$ ipython --no-banner

In [1]: import numpy as np

In [2]: np.set_printoptions(suppress=True, linewidth=200)

In [3]: W0 = np.load("m.npy")

In [4]: W0
Out[4]: 
array([[ 15,  -7,  24, -21,   0],
       [  9,  -7,   6,  -7,   0],
       [ -6,   4,  -6,   6,   0],
       [ -3,  -2, -15,  11,   0],
       [ -9,   3, -18,  15,   0],
       [ 15, -10,  15, -15,   0],
       [-15,  13,  -6,   9,   0]])

In [5]: Uu, sv, vt = np.linalg.svd(W0)

In [6]: sv.round(1) + 0
Out[6]: array([60. , 17.6,  0. ,  0. ,  0. ])

In [7]: B = Uu[:, :2] @ np.diag(sv[:2]) @ vt[:2]

In [8]: B.round(1)
Out[8]: 
array([[ 15.,  -7.,  24., -21.,   0.],
       [  9.,  -7.,   6.,  -7.,   0.],
       [ -6.,   4.,  -6.,   6.,   0.],
       [ -3.,  -2., -15.,  11.,   0.],
       [ -9.,   3., -18.,  15.,   0.],
       [ 15., -10.,  15., -15.,   0.],
       [-15.,  13.,  -6.,   9.,   0.]])

In [9]: print(np.linalg.matrix_rank(W0, rtol=0.05))
2

In [10]: np.round(np.abs(W0 - B).max(), 1)
Out[10]: np.float64(0.0)

In [11]: np.linalg.matrix_rank(B)
Out[11]: np.int64(2)

In [12]: print(np.allclose(W0[:-1].T @ np.linalg.lstsq(W0[:-1].T, W0[-1])[0], W0[-1]))
True

In [13]: np.unique(W0.round(6), axis=0).shape
Out[13]: (7, 5)

In [14]: K = np.loadtxt("dump.csv", delimiter=",")

In [15]: K
Out[15]: 
array([[ 0.,  1.,  2.,  2.,  1.,  2., -1.,  0.],
       [ 0.,  0., -2., -1.,  0., -2.,  1., -2.],
       [ 0.,  0.,  1., -1.,  1.,  1., -2., -1.],
       [ 0.,  0.,  0.,  2., -1.,  0.,  1., -1.],
       [ 0.,  0.,  0.,  0.,  2.,  1., -1.,  1.],
       [ 0.,  0.,  0.,  0.,  0.,  2., -1.,  1.],
       [ 0.,  0.,  0.,  0.,  0.,  0.,  0.,  1.],
       [ 0.,  0.,  0.,  0.,  0.,  0.,  0.,  1.]])

In [16]: np.round(np.linalg.norm(K, axis=0), 1)
Out[16]: array([0. , 1. , 3. , 3.2, 2.6, 3.7, 3. , 3.2])

In [17]: np.round(np.linalg.norm(K, axis=1), 1)
Out[17]: array([3.9, 3.7, 3. , 2.6, 2.6, 2.4, 1. , 1. ])

In [18]: round(np.linalg.norm(K[5], 1), 1), np.round(np.linalg.norm(K[5], np.inf), 1)
Out[18]: (np.float64(4.0), np.float64(2.0))

In [19]: round(np.linalg.norm(K, "nuc"), 1)
Out[19]: np.float64(16.1)

In [20]: round(float(np.linalg.norm(K) ** 2 / np.linalg.norm(K, 2) ** 2), 1)
Out[20]: 1.8

In [21]: np.round(np.linalg.norm(K[5] - K[4]), 1)
Out[21]: np.float64(2.2)

In [22]: np.linalg.cond(K) > 100
Out[22]: np.True_

In [23]: [round(float(x), 1) for x in np.linalg.svd(K, compute_uv=False)[:3]]
Out[23]: [5.8, 3.6, 2.8]

In [24]: round(np.linalg.norm(K, 2) / np.linalg.norm(K), 1)
Out[24]: np.float64(0.8)

In [25]: np.linalg.matrix_rank(K, rtol=0.1)
Out[25]: np.int64(5)

In [26]: mat = np.array([[1, 2, 1, 5, 2, 0, 4],
    ...:     [3, 4, 1, 2, 4, 4, 5],
    ...:     [5, 5, 3, 0, 0, 2, 2],
    ...:     [0, 2, 0, 1, 4, 0, 3],
    ...:     [4, 4, 5, 5, 2, 3, 2],
    ...:     [0, 3, 3, 1, 5, 5, 2],
    ...:     [0, 5, 0, 0, 4, 0, 4],
    ...:     [2, 3, 1, 2, 5, 2, 5],
    ...:     [5, 3, 2, 0, 2, 4, 4],
    ...:     [0, 3, 4, 0, 1, 3, 4],
    ...:     [3, 0, 0, 5, 3, 0, 3],
    ...:     [5, 0, 1, 0, 0, 5, 5]])

In [27]: mat[9] = mat[1]

In [28]: mat
Out[28]: 
array([[1, 2, 1, 5, 2, 0, 4],
       [3, 4, 1, 2, 4, 4, 5],
       [5, 5, 3, 0, 0, 2, 2],
       [0, 2, 0, 1, 4, 0, 3],
       [4, 4, 5, 5, 2, 3, 2],
       [0, 3, 3, 1, 5, 5, 2],
       [0, 5, 0, 0, 4, 0, 4],
       [2, 3, 1, 2, 5, 2, 5],
       [5, 3, 2, 0, 2, 4, 4],
       [3, 4, 1, 2, 4, 4, 5],
       [3, 0, 0, 5, 3, 0, 3],
       [5, 0, 1, 0, 0, 5, 5]])

In [29]: # rows 1 and 9 are equal

In [30]: hat = mat @ np.linalg.solve(mat.T @ mat, mat.T)

In [31]: np.trace(hat)
Out[31]: np.float64(7.0)

In [32]: print(np.round(np.diag(hat), 1))
[0.7 0.4 0.6 0.4 0.7 0.8 0.6 0.4 0.3 0.4 0.8 0.8]

In [33]: X = np.load("w.npy")

In [34]: print(X)
[[ 0  1  3 -1  1 -1 -1  2]
 [ 0  2  2 -3 -3  3 -3 -3]
 [ 0  0 -2  3 -3 -1 -1 -2]
 [ 0  0  0 -3 -1  3 -1  2]
 [ 0  0  0  0  2  1 -3  3]
 [ 0  0  0  0  0  1  3 -1]
 [ 0  0  0  0  0  0  3  0]
 [ 0  0  0  0  0  0  0  0]]

In [35]: rng = np.random.default_rng(433)

In [36]: z = rng.permutation(8)

In [37]: z
Out[37]: array([3, 1, 5, 0, 6, 2, 4, 7])

In [38]: B = X[z][:, z]

In [39]: B
Out[39]: 
array([[-3,  0,  3,  0, -1,  0, -1,  2],
       [-3,  2,  3,  0, -3,  2, -3, -3],
       [ 0,  0,  1,  0,  3,  0,  0, -1],
       [-1,  1, -1,  0, -1,  3,  1,  2],
       [ 0,  0,  0,  0,  3,  0,  0,  0],
       [ 3,  0, -1,  0, -1, -2, -3, -2],
       [ 0,  0,  1,  0, -3,  0,  2,  3],
       [ 0,  0,  0,  0,  0,  0,  0,  0]])

In [40]: print(np.trace(B))
3

In [41]: np.diag(B)
Out[41]: array([-3,  2,  1,  0,  3, -2,  2,  0])

In [42]: np.allclose(B, X)
Out[42]: False

In [43]: Uu, sv, vt = np.linalg.svd(B)

In [44]: V = vt[:(sv > 1e-8).sum()]

In [45]: vec = B[5] + -1 * B[0] + rng.integers(2) * np.eye(8)[6]

In [46]: vec
Out[46]: array([ 6.,  0., -4.,  0.,  0., -2., -1., -4.])

In [47]: np.round(V.T @ V, 1) + 0
Out[47]: 
array([[1., 0., 0., 0., 0., 0., 0., 0.],
       [0., 1., 0., 0., 0., 0., 0., 0.],
       [0., 0., 1., 0., 0., 0., 0., 0.],
       [0., 0., 0., 0., 0., 0., 0., 0.],
       [0., 0., 0., 0., 1., 0., 0., 0.],
       [0., 0., 0., 0., 0., 1., 0., 0.],
       [0., 0., 0., 0., 0., 0., 1., 0.],
       [0., 0., 0., 0., 0., 0., 0., 1.]])

In [48]: print(np.round(np.diag(V.T @ V), 1) + 0)
[1. 1. 1. 0. 1. 1. 1. 1.]

In [49]: np.linalg.matrix_rank(np.vstack([B, vec]))
Out[49]: np.int64(7)
